>>> import numpy as np
>>> np.set_printoptions(precision=2, suppress=True, linewidth=120)
>>> tidy = lambda a: np.round(a, 2) + 0
>>> M2 = np.array([[0, -2, 0], [4, -5, 3], [2, 5, 0]])
>>> basis = np.array([[-2]])
>>> K = np.block([[M2, np.array([[3], [-1], [-2]])], [np.zeros((1, 3)), basis]])
>>> print(K)
[[ 0. -2.  0.  3.]
 [ 4. -5.  3. -1.]
 [ 2.  5.  0. -2.]
 [ 0.  0.  0. -2.]]
>>> def softmax(z):
...     e = np.exp(z - z.max(axis=-1, keepdims=True))
...     return e / e.sum(axis=-1, keepdims=True)
... 
>>> print(tidy(softmax(K[3])))
[0.32 0.32 0.32 0.04]
>>> print(tidy(softmax(K).sum(axis=1)))
[1. 1. 1. 1.]
>>> print(tidy(softmax(10 * K[3])))
[0.33 0.33 0.33 0.  ]
>>> S = K @ K.T / np.sqrt(4)
>>> print(tidy(softmax(S)))
[[0.95 0.05 0.   0.  ]
 [0.   1.   0.   0.  ]
 [0.   0.   1.   0.  ]
 [0.   0.15 0.42 0.42]]
>>> print(tidy(softmax(S + np.triu(np.full(S.shape, -np.inf), 1))))
[[1.   0.   0.   0.  ]
 [0.   1.   0.   0.  ]
 [0.   0.   1.   0.  ]
 [0.   0.15 0.42 0.42]]
>>> Uu, sv, VT = np.linalg.svd(K)
>>> print(tidy(sv))
[7.98 5.56 2.54 0.21]
>>> M2 = Uu[:, :3] @ np.diag(sv[:3]) @ VT[:3]
>>> print(tidy(np.linalg.norm(K - M2) / np.linalg.norm(K)))
0.02
>>> rng = np.random.default_rng(93)
>>> M2 = K + rng.integers(-2, 3, (4, 3)) @ rng.integers(-2, 3, (3, 4))
>>> print(M2)
[[ -4.   6.   2.   1.]
 [  4.  -6.   1.   1.]
 [ -1.   7.   6.   2.]
 [  3.   0.  -2. -10.]]
>>> print(np.abs(M2 - K).sum(axis=1))
[16.  5. 15. 13.]
>>> print(tidy(np.linalg.norm(K, 1)), tidy(np.linalg.norm(K, np.inf)))
12.0 13.0
>>> print(tidy(np.linalg.norm(K, "nuc")))
16.28
>>> print(K[2] @ K[3])
4.0
>>> print(np.linalg.norm(K, axis=1).argmax())
1
>>> print(tidy(np.linalg.norm(K, axis=0)))
[4.47 7.35 3.   4.24]
>>> print(tidy(np.linalg.norm(K[2], 1)), tidy(np.linalg.norm(K[2], np.inf)))
9.0 5.0
>>> idx = rng.permutation(4)
>>> M2 = K[:, idx] * rng.choice([-1, 1], 4)
>>> print(M2)
[[-3.  0. -0. -2.]
 [ 1.  3. -4. -5.]
 [ 2.  0. -2.  5.]
 [ 2.  0. -0.  0.]]
>>> Uu, _, VT = np.linalg.svd(K.T @ M2)
>>> print(tidy(Uu @ VT))
[[ 0.  0. -1.  0.]
 [ 0.  0.  0.  1.]
 [ 0.  1.  0.  0.]
 [-1.  0.  0.  0.]]
>>> J = np.load("test3.npy")
>>> print(J)
[[-4  2  0  1]
 [ 0  3  2  0]
 [ 1  0 -5  2]
 [ 0  2  1 -8]]
>>> T = np.stack([J, -2 * J, J[::-1]])
>>> print((T @ J.T).shape)
(3, 4, 4)
>>> print(tidy(np.linalg.norm(T, axis=(1, 2))))
[11.53 23.07 11.53]
>>> print(np.einsum("bij,cij->bc", T, T))
[[ 133 -266  -28]
 [-266  532   56]
 [ -28   56  133]]
>>> print(T.sum(axis=0))
[[ 4  0  1 -9]
 [ 1 -3 -7  2]
 [-1  3  7 -2]
 [-4  0 -1  9]]
>>> M = np.array([[9.73, 0.53, -2.63], [4.71, -18.76, 4.91]])
>>> print(tidy(np.linalg.norm(M) ** 2 / np.linalg.norm(M, 2) ** 2))
1.25
>>> print(tidy(M[1] @ M[0]))
22.97
>>> print(tidy(np.linalg.norm(M, axis=0)))
[10.81 18.77  5.57]
>>> print(tidy(np.linalg.norm(M, "nuc")))
30.01
>>> x = np.array([0, 1, 0, -1])
>>> rhs = K @ x
>>> print(rhs)
[-5. -4.  7.  2.]
>>> print(tidy(np.linalg.solve(K.T, K[3])))
[0. 0. 0. 1.]
>>> print(tidy(np.linalg.solve(K, rhs + K[:, 0])))
[ 1.  1.  0. -1.]
>>> print(tidy(np.linalg.solve(K, rhs)))
[ 0.  1.  0. -1.]
>>> print(tidy(np.linalg.solve(K, K[:, 3])))
[0. 0. 0. 1.]
>>> M2 = np.array([[1, 0, 1], [-2, 1, -2], [2, -1, -1]])
>>> print(np.vstack([M, M2.T]).shape)
(5, 3)
>>> print(np.linalg.matrix_rank(M @ M2))
2
>>> print(tidy(M @ M2))
[[  3.41   3.16  11.3 ]
 [ 52.05 -23.67  37.32]]
>>> print(np.linalg.matrix_rank(M))
2
>>> print(tidy(M - M[0]))
[[  0.     0.     0.  ]
 [ -5.02 -19.29   7.54]]
>>> print(tidy(np.diff(M, axis=0)))
[[ -5.02 -19.29   7.54]]
>>> print(np.unravel_index(np.abs(M).argmax(), M.shape))
(np.int64(1), np.int64(1))
>>> print(tidy(M.mean(axis=0)))
[ 7.22 -9.12  1.14]
>>> F = np.load("run11.npy")
>>> print(F)
[[ -4.08 -33.37 -24.59]
 [ -5.42 -10.31  -7.78]
 [ -3.54  -4.44  -3.36]
 [ -1.9   -1.85  -1.38]
 [ -1.11  -0.96  -0.71]
 [ -0.58  -0.47  -0.34]
 [ -0.39  -0.31  -0.22]
 [  0.38   0.32   0.14]
 [ -2.96  -0.05  -0.8 ]
 [-50.34   5.84  -2.24]
 [-50.85   5.95  -2.22]
 [-61.44   8.32  -1.67]
 [-62.18   8.5   -1.62]]
>>> print(tidy(np.linalg.norm(F[11], 1)), tidy(np.linalg.norm(F[11], np.inf)))
71.43 61.44
>>> print(tidy(np.linalg.norm(F, 2)))
114.14
>>> print(tidy(np.linalg.norm(F, axis=0)))
[113.29  38.15  26.36]
>>> print(tidy(np.linalg.norm(F, 1)), tidy(np.linalg.norm(F, np.inf)))
245.17 72.3
>>> print(tidy(np.linalg.norm(F, "nuc")))
158.91
>>> print(tidy(np.linalg.norm(F) ** 2 / np.linalg.norm(F, 2) ** 2))
1.15
>>> print(tidy(np.linalg.norm(F[11] - F[5])))
61.51
>>> print(np.linalg.cond(F) > 100)
True
>>> print(round(np.log10(np.linalg.cond(F))))
2
>>> print(tidy(np.linalg.norm(F, 2) / np.linalg.norm(F)))
0.93
>>> proj = F @ np.linalg.solve(F.T @ F, F.T)
>>> print(tidy(proj @ F[:, 0]))
[ -4.08  -5.42  -3.54  -1.9   -1.11  -0.58  -0.39   0.38  -2.96 -50.34 -50.85 -61.44 -62.18]
>>> print(tidy(np.linalg.eigvalsh(proj)))
[0. 0. 0. 0. 0. 0. 0. 0. 0. 0. 1. 1. 1.]
>>> print(np.allclose(proj @ proj, proj))
True
>>> W0 = np.load("sample0.npy")
>>> print(W0)
[[ -4  -4   4   4]
 [-18  -2  18   2]
 [ -2  -2   4   4]
 [ -9  -1  18   2]]
>>> idx = rng.permutation(4)
>>> print(idx)
[2 3 1 0]
>>> M2 = W0[idx][:, idx]
>>> print(np.trace(M2))
0
>>> print(M2)
[[  4   4  -2  -2]
 [ 18   2  -1  -9]
 [ 18   2  -2 -18]
 [  4   4  -4  -4]]
>>> print(tidy(np.sort(np.abs(np.linalg.eigvals(M2)))))
[3.92 3.92 8.16 8.16]
>>> print(tidy(np.linalg.det(M2)), tidy(np.linalg.det(W0[idx])))
1024.0 -1024.0
>>> print(np.allclose(M2, W0))
False
>>> print(np.diag(M2))
[ 4  2 -2 -4]
>>> ev, vecs = np.linalg.eig(W0)
>>> print(tidy(W0 @ vecs[:, 0] - ev[0] * vecs[:, 0]))
[0. 0. 0. 0.]
>>> u = np.array([0, -2])
>>> print(np.array([np.convolve(row, u, "same") for row in W0]))
[[  0   8   8  -8]
 [  0  36   4 -36]
 [  0   4   4  -8]
 [  0  18   2 -36]]
>>> print(np.cross(W0[1, :3], W0[2, :3]))
[28 36 32]
>>> print(np.correlate(W0[1], W0[2], "full"))
[-72 -80 100 120 -24 -40  -4]
>>> print(np.convolve(W0[1], u))
[  0  36   4 -36  -4]
>>> M2 = np.array([[1, 1, 2], [0, 0, 2], [0, 1, 0], [2, 2, 1]])
>>> print(M2.T @ W0.T)
[[  4 -14   6  -5]
 [  8   4  10  13]
 [-12 -38  -4 -18]]
>>> print(np.einsum("ij->j", W0))
[-33  -9  44  12]
>>> print(np.einsum("ik,kj->ji", W0, M2))
[[  4 -14   6  -5]
 [  8   4  10  13]
 [-12 -38  -4 -18]]
>>> print(np.einsum("ik,kj->ij", W0, M2))
[[  4   8 -12]
 [-14   4 -38]
 [  6  10  -4]
 [ -5  13 -18]]
>>> print(np.einsum("ij,ij->i", W0, W0))
[ 64 656  40 410]
>>> data = np.array([[-0.6, 0.0], [-1.0, -0.5], [-1.7, 0.0], [-1.1, 0.6]])
>>> data[:, 0] *= 3
>>> print(tidy(data))
[[-1.8  0. ]
 [-3.  -0.5]
 [-5.1  0. ]
 [-3.3  0.6]]
>>> x = np.array([-1, 1])
>>> rhs = data @ x
>>> coef, lr = np.zeros(2), 1 / np.linalg.norm(data, 2) ** 2
>>> for i in range(25):
...     coef -= lr * data.T @ (data @ coef - rhs)
...     if i % 5 == 0: print(i, round(np.linalg.norm(data @ coef - rhs), 2))
... 
0 0.76
5 0.72
10 0.67
15 0.63
20 0.59
>>> print(tidy(coef))
[-1.01  0.27]
>>> print(tidy(np.linalg.cond(data)))
9.01
>>> w1 = np.array([[0, 3, 0], [1, 3, 0]])
>>> coef = np.array([-2, -3, -2])
>>> H = np.maximum(data @ w1 + coef, 0)
>>> print(H)
[[0. 0. 0.]
 [0. 0. 0.]
 [0. 0. 0.]
 [0. 0. 0.]]
>>> print((H > 0).mean(axis=0))
[0. 0. 0.]
>>> print(np.linalg.matrix_rank(H))
0
>>> basis = np.array([[1, 9, 2], [8, 5, 6], [4, 2, 2]])
>>> print((H @ basis).round(6).argmax(axis=1))
[0 0 0 0]
>>> print(w1 @ basis)
[[24 15 18]
 [25 24 20]]
>>> print(H @ basis)
[[0. 0. 0.]
 [0. 0. 0.]
 [0. 0. 0.]
 [0. 0. 0.]]
>>> x = np.array([2, 5])
>>> rhs = data @ x
>>> print(tidy(np.linalg.solve(data.T @ data, data.T @ rhs)))
[2. 5.]
>>> rhs = rhs + 0.05 * rng.normal(size=4)
>>> print(tidy(rhs))
[ -3.54  -8.48 -10.24  -3.64]
>>> coef, *_ = np.linalg.lstsq(data, rhs)
>>> print(tidy(coef))
[2.   4.95]
>>> print(tidy(np.linalg.norm(rhs - data @ coef)))
0.07
>>> M2 = data + rng.integers(-2, 3, (4, 1)) @ rng.integers(-2, 3, (1, 2))
>>> print(tidy(M2))
[[ 2.2  4. ]
 [-5.  -2.5]
 [-5.1  0. ]
 [ 0.7  4.6]]
>>> print(tidy(np.linalg.svd(M2 - data, compute_uv=False)))
[8.49 0.  ]
>>> print(np.linalg.matrix_rank(M2 - data, tol=1e-8))
1
>>> print(np.abs(M2 - data).sum(axis=1))
[8. 4. 0. 8.]
>>> A = np.array([[1, 5], [2, 2], [0, 7], [4, 3]]) * (rng.random((4, 2)) < 0.3)
>>> print(A)
[[0 0]
 [2 0]
 [0 0]
 [0 0]]
>>> M2 = np.array([[0, 2, 2], [2, 0, 2]])
>>> print(np.vstack([A, M2.T]).shape)
(7, 2)
>>> print(np.einsum("ij,ij->i", A, A))
[0 4 0 0]
>>> print(np.einsum("ik,kj->ij", A, M2))
[[0 0 0]
 [0 4 4]
 [0 0 0]
 [0 0 0]]
>>> print(A @ M2)
[[0 0 0]
 [0 4 4]
 [0 0 0]
 [0 0 0]]
>>> print(M2.T @ A.T)
[[0 0 0 0]
 [0 4 0 0]
 [0 4 0 0]]
>>> print(np.linalg.matrix_rank(np.vstack([A, M2.T])))
2
